% python3 -q
>>> import numpy as np
>>> import numpy.linalg as la
>>> np.set_printoptions(precision=2, suppress=True, linewidth=160)
>>> tidy = lambda a: np.round(a, 2) + 0
>>> K = np.loadtxt("out2.csv", delimiter=",")
>>> K
array([[ 0.,  0.,  0., -3., -2.,  0.,  3.,  3., -2.,  0.,  3.],
       [ 0.,  0.,  0., -2., -2.,  1., -1., -2., -1.,  3., -1.],
       [ 0.,  0.,  0.,  3.,  3.,  2., -2.,  0.,  2., -3.,  0.],
       [-3., -2.,  3.,  0.,  0.,  0.,  0.,  0.,  0.,  0.,  0.],
       [-2., -2.,  3.,  0.,  0.,  0.,  0.,  0.,  0.,  0.,  0.],
       [ 0.,  1.,  2.,  0.,  0.,  0.,  0.,  0.,  0.,  0.,  0.],
       [ 3., -1., -2.,  0.,  0.,  0.,  0.,  0.,  0.,  0.,  0.],
       [ 3., -2.,  0.,  0.,  0.,  0.,  0.,  0.,  0.,  0.,  0.],
       [-2., -1.,  2.,  0.,  0.,  0.,  0.,  0.,  0.,  0.,  0.],
       [ 0.,  3., -3.,  0.,  0.,  0.,  0.,  0.,  0.,  0.,  0.],
       [ 3., -1.,  0.,  0.,  0.,  0.,  0.,  0.,  0.,  0.,  0.]])
>>> # equal to its transpose
>>> other = K / np.sqrt((K ** 2).mean(axis=1, keepdims=True))
>>> tidy(other[6])
array([ 2.66, -0.89, -1.77,  0.  ,  0.  ,  0.  ,  0.  ,  0.  ,  0.  ,  0.  ,  0.  ])
>>> left, s, Vt = la.svd(K)
>>> np.argmax(s[:-1] / (s[1:] + 1e-6)) + 1
np.int64(6)
>>> other = left[:, :6] @ np.diag(s[:6]) @ Vt[:6]
>>> la.matrix_rank(other)
np.int64(6)
>>> tidy(la.norm(K - other) / la.norm(K))
np.float64(0.0)
>>> la.matrix_rank(K, rtol=0.05)
np.int64(6)
>>> try:
...     la.cholesky(K)
... except la.LinAlgError as e:
...     print(repr(e))
... 
LinAlgError('Matrix is not positive definite')
>>> tidy(la.eigvalsh(K).min())
np.float64(-8.4)
>>> [round(float(la.det(K[:i, :i])), 2) + 0 for i in range(1, 12)]
[0.0, 0.0, 0.0, 0.0, 0.0, -49.0, 0.0, 0.0, 0.0, 0.0, 0.0]
